$ ipython --no-banner

In [1]: import numpy as np

In [2]: np.set_printoptions(precision=4, suppress=True, linewidth=200)

In [3]: tidy = lambda a: np.round(a, 4) + 0

In [4]: m1 = np.loadtxt("sample19.csv", delimiter=",")

In [5]: print(m1)
[[0. 4. 5. 2. 1. 1. 3. 4. 2. 0. 0.]
 [4. 0. 0. 0. 0. 0. 0. 0. 0. 0. 0.]
 [5. 0. 0. 0. 0. 0. 0. 0. 0. 0. 0.]
 [2. 0. 0. 0. 0. 0. 0. 0. 0. 0. 0.]
 [1. 0. 0. 0. 0. 0. 0. 0. 0. 0. 0.]
 [1. 0. 0. 0. 0. 0. 0. 0. 0. 0. 0.]
 [3. 0. 0. 0. 0. 0. 0. 0. 0. 0. 0.]
 [4. 0. 0. 0. 0. 0. 0. 0. 0. 0. 0.]
 [2. 0. 0. 0. 0. 0. 0. 0. 0. 0. 0.]
 [0. 0. 0. 0. 0. 0. 0. 0. 0. 0. 0.]
 [0. 0. 0. 0. 0. 0. 0. 0. 0. 0. 0.]]

In [6]: r = np.linalg.matrix_rank(m1)

In [7]: print(r)
2

In [8]: null = np.linalg.svd(m1)[2][r:].T

In [9]: print([int(np.linalg.matrix_rank(np.delete(m1, i, axis=0))) for i in range(11)])
[1, 2, 2, 2, 2, 2, 2, 2, 2, 2, 2]

In [10]: print(np.linalg.matrix_rank(m1.T @ m1), np.linalg.matrix_rank(m1 @ m1.T))
2 2

In [11]: theta = np.radians(120)

In [12]: Rm = np.eye(11)

In [13]: Rm[4, 4] = Rm[0, 0] = np.cos(theta)

In [14]: Rm[4, 0], Rm[0, 4] = -np.sin(theta), np.sin(theta)

In [15]: print(tidy(Rm))
[[-0.5    0.     0.     0.     0.866  0.     0.     0.     0.     0.     0.   ]
 [ 0.     1.     0.     0.     0.     0.     0.     0.     0.     0.     0.   ]
 [ 0.     0.     1.     0.     0.     0.     0.     0.     0.     0.     0.   ]
 [ 0.     0.     0.     1.     0.     0.     0.     0.     0.     0.     0.   ]
 [-0.866  0.     0.     0.    -0.5    0.     0.     0.     0.     0.     0.   ]
 [ 0.     0.     0.     0.     0.     1.     0.     0.     0.     0.     0.   ]
 [ 0.     0.     0.     0.     0.     0.     1.     0.     0.     0.     0.   ]
 [ 0.     0.     0.     0.     0.     0.     0.     1.     0.     0.     0.   ]
 [ 0.     0.     0.     0.     0.     0.     0.     0.     1.     0.     0.   ]
 [ 0.     0.     0.     0.     0.     0.     0.     0.     0.     1.     0.   ]
 [ 0.     0.     0.     0.     0.     0.     0.     0.     0.     0.     1.   ]]

In [16]: B = m1 @ Rm.T

In [17]: print(tidy(np.abs(B - m1).max(axis=0)))
[7.5    0.     0.     0.     4.3301 0.     0.     0.     0.     0.     0.    ]

In [18]: print(tidy(np.linalg.det(Rm)), np.trace(Rm))
1.0 8.0

In [19]: print(tidy(np.linalg.svd(m1, compute_uv=False)), tidy(np.linalg.svd(B, compute_uv=False)))
[8.7178 8.7178 0.     0.     0.     0.     0.     0.     0.     0.     0.    ] [8.7178 8.7178 0.     0.     0.     0.     0.     0.     0.     0.     0.    ]

In [20]: print(np.allclose(np.linalg.norm(m1, axis=1), np.linalg.norm(B, axis=1)))
True

In [21]: w, vecs = np.linalg.eigvalsh(m1)
---------------------------------------------------------------------------
ValueError                                Traceback (most recent call last)
Cell In[21], line 1
----> 1 w, vecs = np.linalg.eigvalsh(m1)

ValueError: too many values to unpack (expected 2)

In [22]: w, vecs = np.linalg.eigh(m1)

In [23]: print(tidy(np.abs(vecs[:, -1])))
[0.7071 0.3244 0.4056 0.1622 0.0811 0.0811 0.2433 0.3244 0.1622 0.     0.    ]

In [24]: print(tidy(np.linalg.eigvalsh(m1 @ m1)))
[ 0.  0.  0.  0.  0.  0.  0.  0.  0. 76. 76.]

In [25]: print(np.abs(vecs[:, -1]).round(6).argmax())
0

In [26]: print(tidy(vecs @ np.diag(w) @ vecs.T))
[[0. 4. 5. 2. 1. 1. 3. 4. 2. 0. 0.]
 [4. 0. 0. 0. 0. 0. 0. 0. 0. 0. 0.]
 [5. 0. 0. 0. 0. 0. 0. 0. 0. 0. 0.]
 [2. 0. 0. 0. 0. 0. 0. 0. 0. 0. 0.]
 [1. 0. 0. 0. 0. 0. 0. 0. 0. 0. 0.]
 [1. 0. 0. 0. 0. 0. 0. 0. 0. 0. 0.]
 [3. 0. 0. 0. 0. 0. 0. 0. 0. 0. 0.]
 [4. 0. 0. 0. 0. 0. 0. 0. 0. 0. 0.]
 [2. 0. 0. 0. 0. 0. 0. 0. 0. 0. 0.]
 [0. 0. 0. 0. 0. 0. 0. 0. 0. 0. 0.]
 [0. 0. 0. 0. 0. 0. 0. 0. 0. 0. 0.]]

In [27]: rng = np.random.default_rng(5582)

In [28]: J = np.eye(9, dtype=int)[rng.permutation(9)] * np.array([2, 3, 5, 4, 4, 5, 4, 1, 0])

In [29]: print(J)
[[0 0 0 0 0 0 4 0 0]
 [0 0 0 0 0 0 0 1 0]
 [0 0 0 0 0 0 0 0 0]
 [0 0 0 0 4 0 0 0 0]
 [0 0 0 0 0 5 0 0 0]
 [0 3 0 0 0 0 0 0 0]
 [0 0 5 0 0 0 0 0 0]
 [2 0 0 0 0 0 0 0 0]
 [0 0 0 4 0 0 0 0 0]]

In [30]: W = np.array([[2, 1, 2, -2, -1, 1],
    ...:     [-1, 2, 0, 2, 2, 2],
    ...:     [-1, -1, -1, -2, 2, 2],
    ...:     [2, 2, 2, -2, 0, -1],
    ...:     [2, 1, -1, -1, 2, 1],
    ...:     [1, 2, 2, 0, 2, 2],
    ...:     [2, 1, 0, 0, -1, -1],
    ...:     [-2, 2, -2, 1, -1, -2],
    ...:     [1, 1, -2, 0, 0, -2]])

In [31]: b = np.array([1, 0, 2, 2, -2, 3])

In [32]: act = np.maximum(J @ W + b, 0)

In [33]: print(np.linalg.matrix_rank(act))
6

In [34]: print(act)
[[ 9  4  2  2  0  0]
 [ 0  2  0  3  0  1]
 [ 1  0  2  2  0  3]
 [ 9  4  0  0  6  7]
 [ 6 10 12  2  8 13]
 [ 0  6  2  8  4  9]
 [ 0  0  0  0  8 13]
 [ 5  2  6  0  0  5]
 [ 9  8 10  0  0  0]]

In [35]: Z = np.array([[1, 1, 2],
    ...:     [-2, -1, -1],
    ...:     [-1, -2, 1],
    ...:     [0, -2, 0],
    ...:     [2, 1, -1],
    ...:     [0, 0, -1]])

In [36]: print(W @ Z)
[[-4  0  5]
 [-1 -5 -8]
 [ 6  8 -6]
 [-4  0  5]
 [ 5  7 -1]
 [-1 -3 -2]
 [-2  0  5]
 [-6 -3 -5]
 [ 1  4  1]]

In [37]: print(act @ Z)
[[ -1  -3  16]
 [ -4  -8  -3]
 [ -1  -7   1]
 [ 13  11   1]
 [-10 -24  -7]
 [ -6 -22 -17]
 [ 16   8 -21]
 [ -5  -9   9]
 [-17 -19  20]]

In [38]: print(np.linalg.matrix_rank(J, rtol=0.1))
8

In [39]: print([round(float(x), 4) for x in np.linalg.svd(J, compute_uv=False)[:3]])
[5.0, 5.0, 4.0]

In [40]: B = J + rng.integers(-2, 3, (9, 8)) @ rng.integers(-2, 3, (8, 9))

In [41]: print(B)
[[  4  -3  -4  12   7   1   5  -1  -4]
 [ -3  -8  -7   6   5  -7  -4   5  -1]
 [  7  -6   0 -10 -18  -5   2  -2  -2]
 [  7  -8 -10 -13  -5  -1   2  -5  -2]
 [ -5   7  11   0   0  10  -1   2   2]
 [ -1   1   6  -4   2  10  -9  -5   0]
 [  4  -2  -9   9   9  -5   3  -1 -10]
 [ 12   4  -6   1   7   6   4 -12  -4]
 [ -5   9   9   7  -3  -6   4   6   6]]

In [42]: print(B - J)
[[  4  -3  -4  12   7   1   1  -1  -4]
 [ -3  -8  -7   6   5  -7  -4   4  -1]
 [  7  -6   0 -10 -18  -5   2  -2  -2]
 [  7  -8 -10 -13  -9  -1   2  -5  -2]
 [ -5   7  11   0   0   5  -1   2   2]
 [ -1  -2   6  -4   2  10  -9  -5   0]
 [  4  -2 -14   9   9  -5   3  -1 -10]
 [ 10   4  -6   1   7   6   4 -12  -4]
 [ -5   9   9   3  -3  -6   4   6   6]]

In [43]: print(np.abs(B - J).sum(axis=1))
[37 45 52 57 33 39 57 54 51]

In [44]: r = np.linalg.matrix_rank(J)

In [45]: print(r)
8

In [46]: null = np.linalg.svd(J)[2][r:].T

In [47]: print(J @ null)
[[0.]
 [0.]
 [0.]
 [0.]
 [0.]
 [0.]
 [0.]
 [0.]
 [0.]]

In [48]: print([int(np.linalg.matrix_rank(np.delete(J, i, axis=0))) for i in range(9)])
[7, 7, 8, 7, 7, 7, 7, 7, 7]

In [49]: print(np.linalg.matrix_rank(J.T @ J), np.linalg.matrix_rank(J @ J.T))
8 8

In [50]: A = np.load("w.npy")

In [51]: print(A)
[[ 0  2 12]
 [ 0  2 12]
 [ 0  2 12]
 [ 0  0 14]
 [ 0  0 14]
 [ 0  5 10]
 [ 0  0 14]
 [ 0  5 10]
 [ 0 17  2]
 [ 0  8  8]
 [ 0 11  6]
 [ 0 17  2]
 [ 0  8  8]]

In [52]: Uu, s, VT = np.linalg.svd(A)

In [53]: print(tidy(s))
[40.5229 25.2764  0.    ]

In [54]: print(np.argmax(s[:-1] / (s[1:] + 1e-6)) + 1)
2

In [55]: B = Uu[:, :2] @ np.diag(s[:2]) @ VT[:2]

In [56]: print(tidy(B))
[[ 0.  2. 12.]
 [ 0.  2. 12.]
 [ 0.  2. 12.]
 [ 0.  0. 14.]
 [ 0.  0. 14.]
 [ 0.  5. 10.]
 [ 0.  0. 14.]
 [ 0.  5. 10.]
 [ 0. 17.  2.]
 [ 0.  8.  8.]
 [ 0. 11.  6.]
 [ 0. 17.  2.]
 [ 0.  8.  8.]]

In [57]: print(tidy(np.linalg.norm(A - B) / np.linalg.norm(A)))
0.0

In [58]: print(np.linalg.matrix_rank(B))
2

In [59]: r = np.linalg.matrix_rank(A)

In [60]: print(r)
2

In [61]: null = np.linalg.svd(A)[2][r:].T

In [62]: print(np.allclose(A @ null, 0))
True

In [63]: print([int(np.linalg.matrix_rank(A[:, :j + 1])) for j in range(3)])
[0, 1, 2]

In [64]: print(tidy(np.linalg.norm(A, 2) / np.linalg.norm(A)))
0.8485

In [65]: print(np.argsort(-np.linalg.norm(A, axis=0).round(6), kind="stable")[:3])
[2 1 0]

In [66]: print(np.linalg.cond(A) > 100)
True

In [67]: F = np.loadtxt("case1.csv", delimiter=",")

In [68]: print(F)
[[214. 154. 108.  84. 164. 100. 179. 126. 169.  88. 112. 132.]
 [154. 167. 109.  78. 147.  89. 147. 128. 142.  92.  83.  93.]
 [108. 109.  92.  49.  82.  61.  75.  64. 109.  46.  49.  41.]
 [ 84.  78.  49.  55.  69.  66.  89.  62.  88.  42.  36.  50.]
 [164. 147.  82.  69. 158.  75. 164. 134. 122.  96.  99. 123.]
 [100.  89.  61.  66.  75.  81. 100.  66. 109.  44.  39.  53.]
 [179. 147.  75.  89. 164. 100. 193. 142. 142.  99. 100. 138.]
 [126. 128.  64.  62. 134.  66. 142. 120.  98.  86.  78. 102.]
 [169. 142. 109.  88. 122. 109. 142.  98. 167.  67.  73.  83.]
 [ 88.  92.  46.  42.  96.  44.  99.  86.  67.  62.  56.  72.]
 [112.  83.  49.  36.  99.  39. 100.  78.  73.  56.  69.  83.]
 [132.  93.  41.  50. 123.  53. 138. 102.  83.  72.  83. 113.]]

In [69]: Uu, s, VT = np.linalg.svd(F)

In [70]: print(np.argmax(s[:-1] / (s[1:] + 1e-6)) + 1)
4

In [71]: print(tidy(s))
[1241.8397  134.0499   62.0566   53.0538    0.        0.        0.        0.        0.        0.        0.        0.    ]

In [72]: B = Uu[:, :4] @ np.diag(s[:4]) @ VT[:4]

In [73]: print(tidy(np.linalg.norm(F - B) / np.linalg.norm(F)))
0.0

In [74]: print(tidy(B))
[[214. 154. 108.  84. 164. 100. 179. 126. 169.  88. 112. 132.]
 [154. 167. 109.  78. 147.  89. 147. 128. 142.  92.  83.  93.]
 [108. 109.  92.  49.  82.  61.  75.  64. 109.  46.  49.  41.]
 [ 84.  78.  49.  55.  69.  66.  89.  62.  88.  42.  36.  50.]
 [164. 147.  82.  69. 158.  75. 164. 134. 122.  96.  99. 123.]
 [100.  89.  61.  66.  75.  81. 100.  66. 109.  44.  39.  53.]
 [179. 147.  75.  89. 164. 100. 193. 142. 142.  99. 100. 138.]
 [126. 128.  64.  62. 134.  66. 142. 120.  98.  86.  78. 102.]
 [169. 142. 109.  88. 122. 109. 142.  98. 167.  67.  73.  83.]
 [ 88.  92.  46.  42.  96.  44.  99.  86.  67.  62.  56.  72.]
 [112.  83.  49.  36.  99.  39. 100.  78.  73.  56.  69.  83.]
 [132.  93.  41.  50. 123.  53. 138. 102.  83.  72.  83. 113.]]

In [75]: print(tidy(np.abs(F - B).max()))
0.0

In [76]: print(tidy(np.linalg.norm(F - B, 2)), tidy(s[4]))
0.0 0.0

In [77]: print(np.linalg.matrix_rank(B))
4
